$ ipython --no-banner

In [1]: import numpy as np

In [2]: np.set_printoptions(precision=3, suppress=True, linewidth=120, sign=" ")

In [3]: X = np.loadtxt("out16.csv", delimiter=",")

In [4]: X
Out[4]: 
array([[ 1., -3.,  0., -2.],
       [ 0.,  2.,  0.,  0.],
       [ 0.,  0.,  0., -1.],
       [ 0.,  0.,  0.,  1.]])

In [5]: np.allclose(X[:-1].T @ np.linalg.lstsq(X[:-1].T, X[-1])[0], X[-1])
Out[5]: True

In [6]: np.abs(np.diag(np.linalg.qr(X)[1])) > 1e-9
Out[6]: array([ True,  True, False,  True])

In [7]: np.round(X @ np.linalg.pinv(X) @ X, 3) + 0
Out[7]: 
array([[ 1., -3.,  0., -2.],
       [ 0.,  2.,  0.,  0.],
       [ 0.,  0.,  0., -1.],
       [ 0.,  0.,  0.,  1.]])

In [8]: np.linalg.lstsq(X[:-1].T, X[-1])[2]
Out[8]: np.int32(3)

In [9]: Y = np.array([[-2, -9, 7], [5, -1, -7], [1, -8, 6], [-7, 7, 2]])

In [10]: np.einsum("ik,kj->ij", X, Y)
Out[10]: 
array([[ -3., -20.,  24.],
       [ 10.,  -2., -14.],
       [  7.,  -7.,  -2.],
       [ -7.,   7.,   2.]])

In [11]: Uu, sv, Vh = np.linalg.svd(X)

In [12]: sv
Out[12]: array([ 4.152,  1.605,  0.424,  0.   ])

In [13]: Y = Uu[:, :3] @ np.diag(sv[:3]) @ Vh[:3]

In [14]: Y.round(3) + 0
Out[14]: 
array([[ 1., -3.,  0., -2.],
       [ 0.,  2.,  0.,  0.],
       [ 0.,  0.,  0., -1.],
       [ 0.,  0.,  0.,  1.]])

In [15]: round(np.abs(X - Y).max(), 3)
Out[15]: np.float64(0.0)

In [16]: F = np.load("dump.npy")

In [17]: F
Out[17]: 
array([[ 1.542, -1.402, -0.921],
       [ 0.8  , -0.8  , -0.1  ],
       [ 0.9  ,  1.3  ,  1.1  ],
       [ 1.5  , -1.3  , -0.9  ]])

In [18]: vec = np.array([-1, 0, 0])

In [19]: rhs = F @ vec

In [20]: np.round(np.linalg.solve(F.T @ F, F.T @ rhs), 3) + 0
Out[20]: array([-1.,  0.,  0.])

In [21]: np.round(np.linalg.pinv(F) @ F, 3) + 0
Out[21]: 
array([[ 1.,  0.,  0.],
       [ 0.,  1.,  0.],
       [ 0.,  0.,  1.]])

In [22]: try:
    ...:     np.linalg.solve(F, rhs)
    ...: except np.linalg.LinAlgError as e:
    ...:     print("failed:", e)
    ...: 
failed: Last 2 dimensions of the array must be square

In [23]: rng = np.random.default_rng(17)

In [24]: rhs = rhs + 0.1 * rng.normal(size=4)

In [25]: rhs
Out[25]: array([-1.432, -0.766, -0.954, -1.626])

In [26]: c, *_ = np.linalg.lstsq(F, rhs)

In [27]: c.round()
Out[27]: array([-1., -0.,  0.])

In [28]: np.round(np.linalg.norm(rhs - F @ c), 3)
Out[28]: np.float64(0.162)

In [29]: ang = np.radians(173)

In [30]: r_ = np.eye(3)

In [31]: r_[0, 0] = r_[2, 2] = np.cos(ang)

In [32]: r_[0, 2], r_[2, 0] = -np.sin(ang), np.sin(ang)

In [33]: r_
Out[33]: 
array([[-0.993,  0.   , -0.122],
       [ 0.   ,  1.   ,  0.   ],
       [ 0.122,  0.   , -0.993]])

In [34]: Y = F @ r_.T

In [35]: Y
Out[35]: 
array([[-1.418, -1.402,  1.102],
       [-0.782, -0.8  ,  0.197],
       [-1.027,  1.3  , -0.982],
       [-1.379, -1.3  ,  1.076]])

In [36]: np.linalg.svd(F, compute_uv=False), np.linalg.svd(Y, compute_uv=False)
Out[36]: (array([ 3.407,  1.795,  0.333]), array([ 3.407,  1.795,  0.333]))

In [37]: np.round(np.linalg.det(r_), 3), round(np.trace(r_), 3)
Out[37]: (np.float64(1.0), np.float64(-0.985))
